$ ipython --no-banner

In [1]: import numpy as np

In [2]: from numpy import linalg as LA

In [3]: np.set_printoptions(precision=1, suppress=True, linewidth=120)

In [4]: X = np.loadtxt("a.csv", delimiter=",")

In [5]: X
Out[5]: 
array([[ 6.,  7.,  1.,  6.],
       [ 1.,  2., -4.,  1.],
       [ 6.,  7.,  1.,  6.],
       [ 1.,  2., -4.,  1.],
       [ 7.,  8.,  2.,  7.]])

In [6]: U, sv, Vt = LA.svd(X)

In [7]: sv.round(1) + 0
Out[7]: array([20.4,  6.1,  0. ,  0. ])

In [8]: print(np.argmax(sv[:-1] / (sv[1:] + 1e-6)) + 1)
2

In [9]: M2 = U[:, :2] @ np.diag(sv[:2]) @ Vt[:2]

In [10]: round(LA.norm(X - M2, 2), 1), np.round(sv[2], 1)
Out[10]: (np.float64(0.0), np.float64(0.0))

In [11]: M2
Out[11]: 
array([[ 6.,  7.,  1.,  6.],
       [ 1.,  2., -4.,  1.],
       [ 6.,  7.,  1.,  6.],
       [ 1.,  2., -4.,  1.],
       [ 7.,  8.,  2.,  7.]])

In [12]: J = np.loadtxt("m.csv", delimiter=",")

In [13]: J
Out[13]: 
array([[ 1.,  0.],
       [-2.,  1.]])

In [14]: M2 = np.array([[1, 0], [2, 2]])

In [15]: C = np.kron(M2, J)

In [16]: C.shape
Out[16]: (4, 4)

In [17]: C
Out[17]: 
array([[ 1.,  0.,  0.,  0.],
       [-2.,  1., -0.,  0.],
       [ 2.,  0.,  2.,  0.],
       [-4.,  2., -4.,  2.]])

In [18]: np.round(LA.det(J), 1)
Out[18]: np.float64(1.0)

In [19]: (J + J.T) / 2
Out[19]: 
array([[ 1., -1.],
       [-1.,  1.]])

In [20]: np.sort(np.abs(LA.eigvals(J)))
Out[20]: array([1., 1.])

In [21]: np.trace(J)
Out[21]: np.float64(2.0)

In [22]: np.allclose(J @ J.T, J.T @ J)
Out[22]: False

In [23]: arr = np.array([[1.1, 0.3, -1.2, -2.1, 0.1],
    ...:     [-0.7, -0.2, 0.7, -1.4, -1.1],
    ...:     [-0.7, 0.3, -0.1, -1.9, 0.6],
    ...:     [0.7, 0.5, -1.8, 1.0, 1.1],
    ...:     [0.0, 1.2, 1.2, -0.2, 1.2]])

In [24]: arr
Out[24]: 
array([[ 1.1,  0.3, -1.2, -2.1,  0.1],
       [-0.7, -0.2,  0.7, -1.4, -1.1],
       [-0.7,  0.3, -0.1, -1.9,  0.6],
       [ 0.7,  0.5, -1.8,  1. ,  1.1],
       [ 0. ,  1.2,  1.2, -0.2,  1.2]])

In [25]: np.einsum("ii->", arr)
Out[25]: np.float64(3.0)

In [26]: print(round(float(LA.eigvals(arr).sum().real), 1))
3.0

In [27]: round(float(LA.det(arr.T)), 1)
Out[27]: -7.6

In [28]: round(np.einsum("ij,ji->", arr, arr), 1)
Out[28]: np.float64(6.2)

In [29]: np.round(LA.det(arr[::-1]), 1)
Out[29]: np.float64(-7.6)

In [30]: np.poly(arr)
Out[30]: array([  1. ,  -3. ,   1.4,   9. , -18.2,   7.6])

In [31]: round(float(LA.det(2 * arr)), 1), np.round(LA.det(arr), 1)
Out[31]: (-243.7, np.float64(-7.6))

In [32]: Q, Rm = LA.qr(arr)

In [33]: Rm
Out[33]: 
array([[-1.6, -0.4,  1.8, -0.4, -0.8],
       [ 0. ,  1.3,  0.5, -0.6,  1.6],
       [ 0. ,  0. ,  1.7,  0.5, -0.5],
       [ 0. ,  0. ,  0. , -3.2, -0.6],
       [ 0. ,  0. ,  0. ,  0. , -0.6]])

In [34]: np.allclose(Rm.T @ Rm, arr.T @ arr)
Out[34]: True

In [35]: round(float(abs(Rm[0, 0])), 1), np.round(LA.norm(arr[:, 0]), 1)
Out[35]: (1.6, np.float64(1.6))

In [36]: Q @ Rm
Out[36]: 
array([[ 1.1,  0.3, -1.2, -2.1,  0.1],
       [-0.7, -0.2,  0.7, -1.4, -1.1],
       [-0.7,  0.3, -0.1, -1.9,  0.6],
       [ 0.7,  0.5, -1.8,  1. ,  1.1],
       [ 0. ,  1.2,  1.2, -0.2,  1.2]])

In [37]: print(np.round(Q.T @ Q, 1) + 0)
[[1. 0. 0. 0. 0.]
 [0. 1. 0. 0. 0.]
 [0. 0. 1. 0. 0.]
 [0. 0. 0. 1. 0.]
 [0. 0. 0. 0. 1.]]

In [38]: ang = np.radians(45)

In [39]: Rm = np.eye(5)

In [40]: Rm[3, 3] = Rm[0, 0] = np.cos(ang)

In [41]: Rm[3, 0], Rm[0, 3] = -np.sin(ang), np.sin(ang)

In [42]: Rm
Out[42]: 
array([[ 0.7,  0. ,  0. ,  0.7,  0. ],
       [ 0. ,  1. ,  0. ,  0. ,  0. ],
       [ 0. ,  0. ,  1. ,  0. ,  0. ],
       [-0.7,  0. ,  0. ,  0.7,  0. ],
       [ 0. ,  0. ,  0. ,  0. ,  1. ]])

In [43]: M2 = arr @ Rm.T

In [44]: M2
Out[44]: 
array([[-0.7,  0.3, -1.2, -2.3,  0.1],
       [-1.5, -0.2,  0.7, -0.5, -1.1],
       [-1.8,  0.3, -0.1, -0.8,  0.6],
       [ 1.2,  0.5, -1.8,  0.2,  1.1],
       [-0.1,  1.2,  1.2, -0.1,  1.2]])

In [45]: LA.svd(arr, compute_uv=False), LA.svd(M2, compute_uv=False)
Out[45]: (array([3.4, 3. , 2.2, 1. , 0.3]), array([3.4, 3. , 2.2, 1. , 0.3]))

In [46]: K = np.loadtxt("x.csv", delimiter=",")

In [47]: K
Out[47]: 
array([[0.7, 0. , 0.3],
       [0. , 1. , 0. ],
       [0. , 0.3, 0.7]])

In [48]: round(float(LA.norm(K[0], 1)), 1), np.round(LA.norm(K[0], np.inf), 1)
Out[48]: (1.0, np.float64(0.7))

In [49]: round(float(LA.norm(K[0] - K[1])), 1)
Out[49]: 1.3

In [50]: round(LA.norm(K, 1), 1), round(LA.norm(K, np.inf), 1)
Out[50]: (np.float64(1.3), np.float64(1.0))

In [51]: np.round(LA.norm(K) ** 2 / LA.norm(K, 2) ** 2, 1)
Out[51]: np.float64(1.8)

In [52]: print(round(LA.norm(K, 2), 1))
1.1

In [53]: Q = J.astype(float).copy()

In [54]: for j in range(2):
    ...:     Q[:, j] -= Q[:, :j] @ (Q[:, :j].T @ Q[:, j])
    ...:     Q[:, j] /= LA.norm(Q[:, j])
    ...: 

In [55]: print(Q)
[[ 0.4  0.9]
 [-0.9  0.4]]

In [56]: np.round(Q.T @ Q, 1) + 0
Out[56]: 
array([[1., 0.],
       [0., 1.]])

In [57]: def softmax(z):
    ...:     e = np.exp(z - z.max(axis=-1, keepdims=True))
    ...:     return e / e.sum(axis=-1, keepdims=True)
    ...: 

In [58]: np.round(softmax(10 * Q[1]), 1) + 0
Out[58]: array([0., 1.])

In [59]: softmax(Q[1])
Out[59]: array([0.2, 0.8])

In [60]: scores = Q @ Q.T / np.sqrt(2)

In [61]: softmax(scores + np.triu(np.full(scores.shape, -np.inf), 1))
Out[61]: 
array([[1. , 0. ],
       [0.3, 0.7]])

In [62]: feats = np.load("arr.npy")

In [63]: feats
Out[63]: 
array([[0, 0, 0, 1, 0],
       [0, 0, 1, 0, 0],
       [1, 0, 0, 0, 0],
       [0, 1, 0, 0, 0],
       [0, 0, 0, 0, 1]])

In [64]: np.round(np.sort(LA.eigvals(feats).real), 1) + 0
Out[64]: array([-1.,  0.,  0.,  1.,  1.])

In [65]: print(np.flatnonzero(LA.matrix_power((feats != 0) + (feats.T != 0) + np.eye(5), 5)[0]))
[0 1 2 3]

In [66]: round(float(LA.det(feats)), 1)
Out[66]: -1.0

In [67]: feats @ feats.T
Out[67]: 
array([[1, 0, 0, 0, 0],
       [0, 1, 0, 0, 0],
       [0, 0, 1, 0, 0],
       [0, 0, 0, 1, 0],
       [0, 0, 0, 0, 1]])

In [68]: LA.norm(feats, axis=0)
Out[68]: array([1., 1., 1., 1., 1.])

In [69]: LA.pinv(feats)
Out[69]: 
array([[0., 0., 1., 0., 0.],
       [0., 0., 0., 1., 0.],
       [0., 1., 0., 0., 0.],
       [1., 0., 0., 0., 0.],
       [0., 0., 0., 0., 1.]])

In [70]: P = np.triu(np.array([[3, -4, 0, -5, 1],
    ...:     [2, -2, -3, 1, 1],
    ...:     [3, -5, -1, 1, -2],
    ...:     [-2, 4, 4, -1, -5],
    ...:     [0, 3, -2, -5, 2]]), 1) + np.eye(5)

In [71]: M2 = P @ arr @ LA.inv(P)

In [72]: LA.matrix_rank(M2)
Out[72]: np.int64(5)

In [73]: print(np.poly(M2))
[  1.   -3.    1.4   9.  -18.2   7.6]

In [74]: x = np.array([5, 0, 5, 6, 4])

In [75]: print(5 - LA.matrix_rank(feats - np.eye(5), tol=1e-8))
2

In [76]: np.sort(np.abs(np.degrees(np.angle(LA.eigvals(feats)))))
Out[76]: array([  0.,   0.,  90.,  90., 180.])

In [77]: [p for p in range(1, 25) if np.allclose(LA.matrix_power(feats, p), np.eye(5))]
Out[77]: [4, 8, 12, 16, 20, 24]

In [78]: M = np.load("layer4.npy")

In [79]: M
Out[79]: 
array([[5., 1., 1., 1., 1.],
       [1., 5., 1., 1., 1.],
       [1., 1., 5., 1., 1.],
       [1., 1., 1., 5., 1.],
       [1., 1., 1., 1., 5.]])

In [80]: M2 = M / LA.norm(M, axis=1, keepdims=True)

In [81]: cov = M2 @ M2.T

In [82]: round(float(np.degrees(np.arccos(np.clip(cov[2, 1], -1, 1)))), 1)
Out[82]: 63.4

In [83]: cov[2]
Out[83]: array([0.4, 0.4, 1. , 0.4, 0.4])

In [84]: Lm = LA.cholesky(M)

In [85]: print(M / np.sqrt(np.outer(np.diag(M), np.diag(M))))
[[1.  0.2 0.2 0.2 0.2]
 [0.2 1.  0.2 0.2 0.2]
 [0.2 0.2 1.  0.2 0.2]
 [0.2 0.2 0.2 1.  0.2]
 [0.2 0.2 0.2 0.2 1. ]]

In [86]: Lm
Out[86]: 
array([[2.2, 0. , 0. , 0. , 0. ],
       [0.4, 2.2, 0. , 0. , 0. ],
       [0.4, 0.4, 2.2, 0. , 0. ],
       [0.4, 0.4, 0.3, 2.1, 0. ],
       [0.4, 0.4, 0.3, 0.3, 2.1]])

In [87]: np.prod(np.diag(Lm)) ** 2, np.round(LA.det(M), 1)
Out[87]: (np.float64(2304.0), np.float64(2304.0))

In [88]: np.count_nonzero(M)
Out[88]: np.int64(25)

In [89]: M.sum(axis=0)
Out[89]: array([9., 9., 9., 9., 9.])

In [90]: M - M[0]
Out[90]: 
array([[ 0.,  0.,  0.,  0.,  0.],
       [-4.,  4.,  0.,  0.,  0.],
       [-4.,  0.,  4.,  0.,  0.],
       [-4.,  0.,  0.,  4.,  0.],
       [-4.,  0.,  0.,  0.,  4.]])

In [91]: LA.svd(M, compute_uv=False)
Out[91]: array([9., 4., 4., 4., 4.])

In [92]: M.shape
Out[92]: (5, 5)

In [93]: LA.matrix_rank(M)
Out[93]: np.int64(5)

In [94]: np.unravel_index(np.abs(M).argmax(), M.shape)
Out[94]: (np.int64(0), np.int64(0))

In [95]: np.zeros(5, 5)
Traceback (most recent call last):
  Cell In[95], line 1
    np.zeros(5, 5)
TypeError: Cannot interpret '5' as a data type


In [96]: M.sum(axis=1)
Out[96]: array([9., 9., 9., 9., 9.])

In [97]: print(M.mean(axis=0))
[1.8 1.8 1.8 1.8 1.8]

In [98]: mat = np.array([[0, 2, 2], [2, 0, 2], [2, 2, 0]])

In [99]: evals, vecs = LA.eigh(mat)

In [100]: LA.svd(mat, compute_uv=False)
Out[100]: array([4., 2., 2.])

In [101]: print(np.abs(vecs[:, -1]))
[0.6 0.6 0.6]

In [102]: np.round(vecs.T @ vecs, 1) + 0
Out[102]: 
array([[1., 0., 0.],
       [0., 1., 0.],
       [0., 0., 1.]])

In [103]: LA.eigvalsh(mat + 3 * np.eye(3))
Out[103]: array([1., 1., 7.])

In [104]: np.abs(vecs[:, -1]).round(6).argmax()
Out[104]: np.int64(0)

In [105]: r0, r1 = mat[1], mat[0]

In [106]: print(r0 @ r1)
4

In [107]: r0 @ r0
Out[107]: np.int64(8)

In [108]: pr = (r0 @ r1) / (r0 @ r0) * r0

In [109]: print((r1 - pr) @ r0)
0.0

In [110]: round(float(LA.norm(r0 + r1) ** 2 + LA.norm(r0 - r1) ** 2), 1)
Out[110]: 32.0

In [111]: evals, vecs = LA.eigh(mat)

In [112]: x = np.array([-1, -1, 3])

In [113]: vecs * np.abs(evals) @ vecs.T
Out[113]: 
array([[2.7, 0.7, 0.7],
       [0.7, 2.7, 0.7],
       [0.7, 0.7, 2.7]])

In [114]: vecs * np.maximum(evals, 0) @ vecs.T
Out[114]: 
array([[1.3, 1.3, 1.3],
       [1.3, 1.3, 1.3],
       [1.3, 1.3, 1.3]])

In [115]: (mat @ mat)[0]
Out[115]: array([8, 4, 4])

In [116]: np.allclose(mat @ mat.T, mat.T @ mat)
Out[116]: True

In [117]: mat @ (-1.0) ** np.arange(3)
Out[117]: array([0., 4., 0.])

In [118]: W0 = np.load("block16.npy")

In [119]: W0
Out[119]: 
array([[  8,  15,  20,   1,   6],
       [ 31, -15,  10, -13, -33],
       [ -9,  14,   6,   6,  17],
       [ 38,   3,  32, -11, -24]])

In [120]: rk = LA.matrix_rank(W0)

In [121]: rk
Out[121]: np.int64(2)

In [122]: N = LA.svd(W0)[2][rk:].T

In [123]: np.round(W0 @ N, 1) + 0
Out[123]: 
array([[0., 0., 0.],
       [0., 0., 0.],
       [0., 0., 0.],
       [0., 0., 0.]])

In [124]: print(LA.matrix_rank(W0.T @ W0), LA.matrix_rank(W0 @ W0.T))
2 2

In [125]: N.shape
Out[125]: (5, 3)

In [126]: print(np.allclose(W0 @ N, 0))
True

In [127]: np.round(N @ N.T, 1) + 0
Out[127]: 
array([[ 0.5,  0. , -0.3,  0.1,  0.3],
       [ 0. ,  0.6, -0.4, -0.1, -0.3],
       [-0.3, -0.4,  0.4,  0. ,  0. ],
       [ 0.1, -0.1,  0. ,  0.9, -0.2],
       [ 0.3, -0.3,  0. , -0.2,  0.5]])

In [128]: U, sv, Vt = LA.svd(W0)

In [129]: vecs = Vt[:(sv > 1e-8).sum()]

In [130]: rng = np.random.default_rng(10)

In [131]: x = W0[1] + -2 * W0[0] + rng.integers(2) * np.eye(5)[0]

In [132]: x
Out[132]: array([ 16., -45., -30., -15., -45.])

In [133]: print(LA.matrix_rank(np.vstack([W0, x])))
3

In [134]: round(float(LA.norm(x - vecs.T @ vecs @ x)), 1)
Out[134]: 0.7
